% python3 -q
>>> import numpy as np
>>> from numpy import linalg as LA
>>> np.set_printoptions(suppress=True, linewidth=160)
>>> tidy = lambda a: np.round(a, 2) + 0
>>> data = np.loadtxt("sample11.csv", delimiter=",")
>>> print(data)
[[10.  6. 14.  0.  0.]
 [21.  0. 39.  0.  0.]
 [11.  4. 15.  6.  0.]
 [ 0.  0.  0. 37.  0.]
 [ 0. 32. 36. 26. 31.]
 [24. 12.  0.  0.  0.]
 [10. 28. 19.  5.  2.]
 [22.  0.  5.  0.  0.]
 [ 9.  4. 32.  0.  3.]
 [ 0. 24.  0.  0.  0.]
 [25.  0.  5.  0.  0.]
 [ 0. 47. 37.  0. 21.]
 [ 9.  0. 26.  0.  0.]
 [ 0.  0.  0. 13.  1.]
 [12.  0.  0.  0.  0.]
 [ 0. 45. 16. 30. 13.]
 [ 0. 31.  6.  0.  9.]
 [ 0.  0.  4. 36.  8.]
 [ 0.  0. 18. 33. 13.]
 [ 0. 42. 16. 10. 12.]
 [13.  0.  0. 21.  0.]
 [ 0.  0.  0. 16. 12.]
 [24.  0.  0.  0.  0.]]
>>> Q, r_ = LA.qr(data)
>>> print(tidy(np.abs(np.diag(r_))))
[59.14 97.01 62.26 73.11 22.54]
>>> print(tidy(r_))
[[-59.14 -11.97 -35.02  -6.58  -0.79]
 [  0.    97.01  50.03  27.7   35.1 ]
 [  0.     0.   -62.26 -14.18 -15.46]
 [  0.     0.     0.   -73.11 -14.38]
 [  0.     0.     0.     0.   -22.54]]
>>> mat = np.loadtxt("arr.csv", delimiter=",")
>>> print(mat)
[[-11.99  -1.14  12.87]
 [-12.28   1.35  -5.83]
 [  1.08   0.5  -10.28]
 [ -5.17  10.4    3.2 ]
 [  1.83   9.37  -3.19]
 [ -5.89   2.7   23.83]
 [-13.25  -4.02  -9.15]
 [  2.16  12.1  -11.39]
 [ 11.82   7.82  11.64]
 [ 11.37 -22.59  -0.38]
 [ -1.83  -6.19  11.88]
 [  6.88  -9.01  -9.42]
 [ -4.93   9.4   -3.34]
 [  5.46   8.51  -7.62]
 [ -0.31   5.55   0.98]
 [  1.02  -1.09   0.86]
 [  3.31   6.69   1.62]
 [ -3.39   4.22  -7.9 ]
 [  9.48 -10.41   4.41]
 [  1.61  -8.88  -9.63]
 [ -5.32   7.21  -7.47]
 [ -9.73  -2.74   8.69]
 [  6.66  21.23  -3.25]
 [  7.61  -7.75   3.36]
 [  0.07  25.71 -11.25]
 [-14.33   1.    -2.99]
 [ -2.01  14.44  -0.15]
 [  9.72  18.06  18.38]
 [  0.27   6.42 -16.34]]
>>> dist = LA.norm(mat[:, None] - mat[None], axis=-1)
>>> print(dist.mean(axis=1).argmax())
9
>>> print(dist[25].round(6).argsort(kind="stable")[:4])
[25  1  6 20]
>>> print(np.flatnonzero(dist[25] < dist.mean() / 2))
[ 1  6 25]
>>> print(dist.shape)
(29, 29)
>>> Ac = (mat - mat.mean(axis=0)) / mat.std(axis=0)
>>> print(np.argwhere(np.abs(Ac) > 2))
[[ 5  2]
 [ 9  1]
 [24  1]
 [27  2]]
>>> c = LA.lstsq(np.delete(Ac, 2, axis=1), Ac[:, 2])[0]
>>> print(tidy(c))
[ 0.04 -0.07]
>>> rng = np.random.default_rng(12448)
>>> A2 = mat + rng.integers(-2, 3, (29, 2)) @ rng.integers(-2, 3, (2, 3))
>>> print(tidy(A2))
[[ -7.99  -2.14   9.87]
 [-18.28   2.35  -0.83]
 [  3.08   1.5  -13.28]
 [-11.17  11.4    8.2 ]
 [ -0.17   8.37  -0.19]
 [ -3.89   1.7   22.83]
 [ -9.25  -4.02 -13.15]
 [  8.16  11.1  -16.39]
 [  5.82   9.82  15.64]
 [ 15.37 -22.59  -4.38]
 [  0.17  -6.19   9.88]
 [  8.88 -10.01 -10.42]
 [ -2.93   9.4   -5.34]
 [  1.46   8.51  -3.62]
 [  1.69   3.55   0.98]
 [  3.02  -2.09  -0.14]
 [  3.31   7.69   0.62]
 [ -5.39   6.22  -7.9 ]
 [  7.48 -10.41   6.41]
 [ -6.39  -6.88  -3.63]
 [ -5.32   6.21  -6.47]
 [ -9.73  -4.74  10.69]
 [  8.66  20.23  -4.25]
 [  1.61  -5.75   7.36]
 [  8.07  23.71 -17.25]
 [-12.33   2.    -5.99]
 [ -0.01  15.44  -3.15]
 [ 11.72  18.06  16.38]
 [ -1.73   8.42 -16.34]]
>>> print(tidy(A2 - mat))
[[ 4. -1. -3.]
 [-6.  1.  5.]
 [ 2.  1. -3.]
 [-6.  1.  5.]
 [-2. -1.  3.]
 [ 2. -1. -1.]
 [ 4.  0. -4.]
 [ 6. -1. -5.]
 [-6.  2.  4.]
 [ 4.  0. -4.]
 [ 2.  0. -2.]
 [ 2. -1. -1.]
 [ 2.  0. -2.]
 [-4.  0.  4.]
 [ 2. -2.  0.]
 [ 2. -1. -1.]
 [ 0.  1. -1.]
 [-2.  2.  0.]
 [-2.  0.  2.]
 [-8.  2.  6.]
 [ 0. -1.  1.]
 [ 0. -2.  2.]
 [ 2. -1. -1.]
 [-6.  2.  4.]
 [ 8. -2. -6.]
 [ 2.  1. -3.]
 [ 2.  1. -3.]
 [ 2.  0. -2.]
 [-2.  2.  0.]]
>>> print(tidy(LA.svd(A2 - mat, compute_uv=False)))
[26.97  6.97  0.  ]
>>> m1 = np.load("block18.npy")
>>> print(m1)
[[-1  1  2  2]
 [-1 -2 -2 -2]
 [-1 -2 -2 -2]]
>>> # null space of dimension 2
>>> z = data[:, 0] > np.median(data[:, 0])
>>> u = data[z].mean(axis=0) - data[~z].mean(axis=0)
>>> print(tidy(u))
[ 15.82 -12.31  -4.99 -12.26  -9.26]
>>> print(z.astype(int))
[1 1 1 0 0 1 1 1 0 0 1 0 0 0 1 0 0 0 0 0 1 0 1]
>>> print(((data - data.mean(axis=0)) @ u > 0).astype(int))
[1 1 1 0 0 1 0 1 1 0 1 0 1 1 1 0 0 0 0 0 1 0 1]
>>> print([round(float(x), 2) for x in LA.svd(m1, compute_uv=False)[:3]])
[5.75, 1.72, 0.0]
>>> print(np.argsort(-LA.norm(m1, axis=0).round(6), kind="stable")[:3])
[2 3 1]
>>> print(LA.cond(m1) > 100)
True
>>> print(tidy(LA.norm(m1, 2) / LA.norm(m1)))
0.96
>>> feats, _ = LA.qr(np.array([[-0.7, 0.3, 0.4, 1.2, -0.3, -0.2],
...     [-0.3, -0.1, -1.1, -0.2, -0.6, 0.2],
...     [0.2, 1.1, -1.1, -1.6, -0.1, 1.1],
...     [0.5, 0.8, -0.8, -2.1, -0.7, 0.3],
...     [0.0, -0.1, 0.2, -0.7, -0.2, 0.7],
...     [-1.7, -1.8, -0.9, -1.4, -1.3, 0.7]]))
>>> print(tidy(feats))
[[-0.36 -0.68 -0.56  0.05 -0.3  -0.01]
 [-0.15 -0.13  0.51  0.65 -0.37  0.38]
 [ 0.1  -0.66  0.39 -0.13  0.61  0.11]
 [ 0.26 -0.24  0.42 -0.48 -0.61 -0.32]
 [ 0.    0.07 -0.08 -0.5  -0.14  0.85]
 [-0.88  0.16  0.31 -0.29  0.08 -0.14]]
>>> # keeps lengths
>>> print(tidy((feats + feats.T) / 2))
[[-0.36 -0.42 -0.23  0.16 -0.15 -0.44]
 [-0.42 -0.13 -0.07  0.2  -0.15  0.27]
 [-0.23 -0.07  0.39  0.14  0.26  0.21]
 [ 0.16  0.2   0.14 -0.48 -0.56 -0.3 ]
 [-0.15 -0.15  0.26 -0.56 -0.14  0.46]
 [-0.44  0.27  0.21 -0.3   0.46 -0.14]]
>>> print(tidy(LA.det(feats)))
-1.0
>>> print(np.allclose(feats @ feats.T, feats.T @ feats))
True
>>> w1 = np.array([[5, 6, -4, 7],
...     [-3, -2, 4, 4],
...     [4, 9, 8, -3],
...     [4, -8, 5, -3],
...     [-8, 8, 4, -5],
...     [-5, 6, -4, 6]])
>>> c = np.array([6, 4, 2, 3])
>>> hid = np.maximum(feats @ w1 + c, 0)
>>> print((hid > 0).astype(int))
[[1 0 0 1]
 [1 1 1 1]
 [1 1 1 0]
 [1 1 0 1]
 [1 1 0 1]
 [1 1 1 0]]
>>> print(tidy((hid > 0).mean(axis=0)))
[1.   0.83 0.5  0.67]
>>> C = np.array([[2, 0, 1], [3, 1, 3], [3, 0, 3], [1, 2, 2]])
>>> print((hid @ C).round(6).argmax(axis=1))
[0 0 0 0 2 0]
>>> x0 = np.array([0, 1, -1, 2, 3, -3])
>>> print(tidy(LA.inv(feats)))
[[-0.36 -0.15  0.1   0.26  0.   -0.88]
 [-0.68 -0.13 -0.66 -0.24  0.07  0.16]
 [-0.56  0.51  0.39  0.42 -0.08  0.31]
 [ 0.05  0.65 -0.13 -0.48 -0.5  -0.29]
 [-0.3  -0.37  0.61 -0.61 -0.14  0.08]
 [-0.01  0.38  0.11 -0.32  0.85 -0.14]]
>>> print(6 - LA.matrix_rank(feats - np.eye(6), tol=1e-8))
1
>>> print(tidy(np.abs(LA.eigvals(feats))))
[1. 1. 1. 1. 1. 1.]
>>> print(tidy(LA.det(feats)))
-1.0
>>> blk = np.stack([feats, 2 * feats, feats[::-1]])
>>> print(blk.shape)
(3, 6, 6)
>>> print(tidy(np.einsum("bij,cij->bc", blk, blk)))
[[ 6. 12.  0.]
 [12. 24.  0.]
 [ 0.  0.  6.]]
>>> print((blk @ feats.T).shape)
(3, 6, 6)
>>> print(LA.matrix_rank(blk.reshape(3, -1)))
2
>>> arr = np.load("mat.npy")
>>> print(tidy(arr))
[[ 0.62 -0.29  0.54  1.8 ]
 [ 1.68  0.68  0.55 -0.63]
 [-0.71 -0.02  1.84 -0.31]
 [ 0.53 -1.86  0.09 -0.51]]
>>> print(tidy(LA.norm(arr)))
4.0
>>> print(tidy(LA.svd(arr, compute_uv=False)))
[2. 2. 2. 2.]
>>> print(tidy(arr - arr[0]))
[[ 0.    0.    0.    0.  ]
 [ 1.06  0.97  0.01 -2.43]
 [-1.33  0.27  1.3  -2.11]
 [-0.09 -1.57 -0.45 -2.31]]
>>> print(tidy(np.abs(arr).max()))
1.86
>>> print(tidy(arr.sum(axis=1)))
[ 2.67  2.28  0.8  -1.74]
>>> print(LA.matrix_rank(arr))
4
>>> print(np.count_nonzero(arr))
16
>>> u, r1 = arr[3], arr[1]
>>> print(u @ u)
4.0
>>> p = (u @ r1) / (u @ u) * u
>>> print(LA.matrix_rank(np.outer(u, r1)))
1
>>> print(tidy(np.outer(u, r1)))
[[ 0.89  0.36  0.29 -0.34]
 [-3.12 -1.27 -1.02  1.18]
 [ 0.16  0.06  0.05 -0.06]
 [-0.86 -0.35 -0.28  0.32]]
>>> print(tidy(LA.norm(u + r1) ** 2 + LA.norm(u - r1) ** 2))
16.0
>>> print(tidy((r1 - p) @ u))
0.0
>>> print(tidy(LA.det(arr.T)))
-16.0
>>> print(tidy(np.poly(arr)))
[  1.    -2.64   0.    10.54 -16.  ]
>>> print(tidy(np.kron(np.eye(2, dtype=int), arr)))
[[ 0.62 -0.29  0.54  1.8   0.    0.    0.    0.  ]
 [ 1.68  0.68  0.55 -0.63  0.    0.    0.    0.  ]
 [-0.71 -0.02  1.84 -0.31  0.    0.    0.    0.  ]
 [ 0.53 -1.86  0.09 -0.51  0.    0.    0.    0.  ]
 [ 0.    0.    0.    0.    0.62 -0.29  0.54  1.8 ]
 [ 0.    0.    0.    0.    1.68  0.68  0.55 -0.63]
 [ 0.    0.    0.    0.   -0.71 -0.02  1.84 -0.31]
 [ 0.    0.    0.    0.    0.53 -1.86  0.09 -0.51]]
>>> print(tidy(LA.norm(arr, axis=0)))
[2. 2. 2. 2.]
>>> print(tidy(arr.T @ arr))
[[4. 0. 0. 0.]
 [0. 4. 0. 0.]
 [0. 0. 4. 0.]
 [0. 0. 0. 4.]]
>>> A2 = np.array([[-2, 3, 0], [3, 2, -2], [-1, 1, 0]])
>>> J = A2 + A2.T
>>> print(J)
[[-4  6 -1]
 [ 6  4 -1]
 [-1 -1  0]]
>>> Q, V = LA.qr(J[:, :2])[0], LA.qr(J[:, 2:])[0]
>>> sv = LA.svd(Q.T @ V, compute_uv=False)
>>> print(tidy(LA.norm(Q @ Q.T - V @ V.T, 2)))
1.0
>>> print(tidy(np.degrees(np.arccos(sv.clip(0, 1)))))
[9.21]
>>> print(tidy(sv))
[0.99]
>>> w, V = LA.eigh(J)
>>> x0 = np.array([2, 0, 2])
>>> print(x0 @ J @ x0 / (x0 @ x0), tidy(w[0]), tidy(w[-1]))
-3.0 -7.23 7.46
>>> Q = J.astype(float).copy()
>>> for j in range(3):
...     Q[:, j] -= Q[:, :j] @ (Q[:, :j].T @ Q[:, j])
...     Q[:, j] /= LA.norm(Q[:, j])
... 
>>> print(tidy(Q.T @ J))
[[ 7.28  0.14 -0.27]
 [ 0.    7.28 -1.37]
 [ 0.    0.    0.23]]
>>> print(tidy(Q.T @ Q))
[[1. 0. 0.]
 [0. 1. 0.]
 [0. 0. 1.]]
>>> print(LA.matrix_power(J, 3))
[[-204  324  -54]
 [ 324  228  -54]
 [ -54  -54   12]]
>>> print(tidy(np.sort(np.abs(LA.eigvals(J)))))
[0.22 7.23 7.46]
>>> print(np.trace(J))
0
>>> print((J - J.T) / 2)
[[0. 0. 0.]
 [0. 0. 0.]
 [0. 0. 0.]]
>>> print(np.allclose(J @ J.T, J.T @ J))
True
>>> J.inv()
Traceback (most recent call last):
  File "<python-input-101>", line 1, in <module>
    J.inv()
    ^^^^^
AttributeError: 'numpy.ndarray' object has no attribute 'inv'
>>> print(tidy(LA.det(J)))
12.0
>>> assert J == J.T
Traceback (most recent call last):
  File "<python-input-103>", line 1, in <module>
    assert J == J.T
           ^^^^^^^^
ValueError: The truth value of an array with more than one element is ambiguous. Use a.any() or a.all()
>>> print(np.allclose(J, J.T))
True
>>> A2 = J[0, 0] * J[1:] - np.outer(J[1:, 0], J[0])
>>> print(A2)
[[  0 -52  10]
 [  0  10  -1]]
>>> print(LA.matrix_rank(A2), LA.matrix_rank(J))
2 3
>>> print(np.flatnonzero(~A2.round(6).any(axis=1)))
[]
>>> print(J[:, 0] / J[0, 0])
[ 1.   -1.5   0.25]
>>> C = 20 * np.array([[0.9, -1.8, -0.1], [0.4, -0.4, 0.2], [0.7, 0.2, -0.6]])
>>> z = rng.integers(0, 3, 29)
>>> E = C[z] + rng.normal(size=(29, 3))
>>> print(tidy(E))
[[ 14.89   4.54 -11.92]
 [  6.97  -8.51   3.41]
 [  7.79  -7.69   3.99]
 [  8.43  -8.42   3.64]
 [ 17.75 -37.38  -1.87]
 [ 18.86 -36.86  -1.62]
 [  9.35  -7.44   3.56]
 [  9.26  -8.03   3.95]
 [ 17.18 -37.63  -1.24]
 [ 14.69   3.37 -12.39]
 [ 14.87   5.83 -11.05]
 [ 12.28   3.94 -13.51]
 [ 19.63 -36.45  -1.86]
 [ 18.48 -33.78  -0.68]
 [ 15.61   5.   -11.93]
 [ 17.9  -36.52  -1.28]
 [ 14.36   4.15 -11.73]
 [ 18.49 -36.84  -3.34]
 [ 17.27 -35.95  -4.16]
 [ 17.96 -35.69  -2.72]
 [  8.07  -8.12   1.8 ]
 [ 16.62 -35.45  -2.56]
 [  7.23  -8.47   3.21]
 [ 16.38   5.35  -9.9 ]
 [  7.21  -8.68   3.38]
 [ 19.31 -37.9   -2.2 ]
 [  8.23  -9.79   2.32]
 [  7.5   -7.91   4.  ]
 [  8.85  -7.84   4.53]]
>>> Ac = (E - E.mean(axis=0)) / E.std(axis=0)
>>> print(np.argwhere(np.abs(Ac) > 2))
[]
>>> print(tidy(Ac.std(axis=0)))
[1. 1. 1.]
>>> c = LA.lstsq(np.delete(Ac, 2, axis=1), Ac[:, 2])[0]
>>> print(tidy(1 - np.var(Ac[:, 2] - np.delete(Ac, 2, axis=1) @ c)))
0.88
>>> dist = LA.norm(E[:, None] - E[None], axis=-1)
>>> print(LA.matrix_rank(dist ** 2))
5
>>> print(np.unravel_index(dist.round(6).argmax(), dist.shape))
(np.int64(10), np.int64(25))
>>> x0 = np.array([2, 0, 1])
>>> target = E @ x0
>>> print(tidy(LA.solve(E.T @ E, E.T @ target)))
[2. 0. 1.]
>>> print(tidy(LA.pinv(E) @ E))
[[1. 0. 0.]
 [0. 1. 0.]
 [0. 0. 1.]]
>>> print(tidy(LA.lstsq(E, target)[0]))
[2. 0. 1.]
>>> target = target + 0.3 * rng.normal(size=29)
>>> print(tidy(target))
[17.9  17.47 19.37 20.47 33.74 36.67 22.77 22.17 33.41 17.12 18.18 11.12 37.24 36.09 19.29 34.63 17.15 34.22 30.52 33.23 18.12 30.81 17.49 23.05 17.59 36.64
 18.75 19.44 22.08]
>>> c, *_ = LA.lstsq(E, target)
>>> print(tidy(E.T @ (target - E @ c)))
[0. 0. 0.]
>>> z = E[:, 0] > np.median(E[:, 0])
>>> u = E[z].mean(axis=0) - E[~z].mean(axis=0)
>>> print(tidy(u))
[  7.92 -22.63  -3.37]
>>> print(tidy((((E - E.mean(axis=0)) @ u > 0) == z).mean()))
0.9
>>> print(np.argsort(-np.abs(u).round(6), kind="stable"))
[1 0 2]
>>> print(((E - E.mean(axis=0)) @ u > 0).astype(int))
[0 0 0 0 1 1 0 0 1 0 0 0 1 1 0 1 0 1 1 1 0 1 0 0 0 1 0 0 0]
